$ ipython --no-banner

In [1]: import numpy as np

In [2]: import numpy.linalg as la

In [3]: np.set_printoptions(precision=3, suppress=True, linewidth=100)

In [4]: M = np.loadtxt("out3.csv", delimiter=",")

In [5]: M
Out[5]: 
array([[ 1.4  , -0.2  ,  0.4  , -2.686,  0.9  ,  0.   ],
       [-1.1  ,  1.8  , -1.2  ,  2.388, -1.5  ,  0.5  ],
       [ 3.2  ,  1.2  ,  0.   , -6.776,  0.5  , -0.1  ],
       [ 1.3  ,  0.3  , -0.6  , -2.811, -1.1  , -0.3  ],
       [ 1.2  ,  0.4  , -0.5  , -2.652,  0.   ,  0.4  ],
       [-1.7  , -0.3  ,  0.8  ,  3.344,  1.5  ,  2.1  ],
       [-0.3  ,  2.6  ,  1.6  ,  0.655,  1.   , -0.4  ],
       [ 0.   ,  0.2  , -1.8  , -0.15 , -1.1  ,  0.7  ],
       [-0.9  ,  0.8  , -0.6  ,  1.902,  1.7  ,  1.8  ],
       [-0.4  ,  1.2  ,  0.5  ,  1.024, -1.2  ,  1.   ],
       [-0.4  , -0.1  , -0.9  ,  1.055,  0.9  , -0.8  ],
       [-0.5  , -0.4  ,  0.1  ,  0.708,  2.7  ,  0.9  ],
       [-0.7  , -0.4  , -1.1  ,  1.76 , -0.1  , -0.6  ],
       [ 1.1  ,  0.2  , -0.3  , -1.682, -1.3  ,  0.9  ],
       [-1.   , -0.4  ,  0.4  ,  1.907,  1.9  , -0.9  ],
       [ 0.7  ,  0.3  ,  0.2  , -1.899,  1.3  , -0.1  ],
       [ 0.6  , -1.4  , -0.3  , -0.792, -0.1  ,  0.4  ],
       [-1.7  ,  0.8  ,  1.2  ,  3.182, -0.8  , -1.   ],
       [-0.9  , -0.4  , -0.1  ,  1.481,  1.3  ,  0.3  ],
       [ 0.   ,  0.5  , -1.4  , -0.187, -1.   ,  0.8  ],
       [ 0.6  , -0.9  ,  0.7  , -0.883, -0.4  ,  0.2  ],
       [-1.9  ,  2.   , -0.2  ,  3.892,  1.6  ,  0.8  ],
       [-0.4  , -1.   ,  0.4  ,  0.904, -0.3  , -0.6  ],
       [-0.2  ,  2.2  , -1.8  ,  0.311, -0.3  , -0.7  ],
       [-0.2  ,  0.3  ,  0.9  ,  0.099,  1.8  ,  0.2  ],
       [ 0.3  , -0.4  , -1.2  , -0.979, -0.7  ,  0.   ]])

In [6]: x0 = np.array([2, 1, 2, 0, 0, 2])

In [7]: target = M @ x0

In [8]: coef, lr = np.zeros(6), 1 / la.norm(M, 2) ** 2

In [9]: for i in range(4):
   ...:     coef -= lr * M.T @ (M @ coef - target)
   ...:     if i % 1 == 0: print(i, round(la.norm(M @ coef - target), 3))
   ...: 
0 11.271
1 9.995
2 8.942
3 8.057

In [10]: coef
Out[10]: array([ 0.336,  0.437,  0.664, -0.667,  0.274,  0.577])

In [11]: np.round(la.cond(M), 3)
Out[11]: np.float64(23.971)
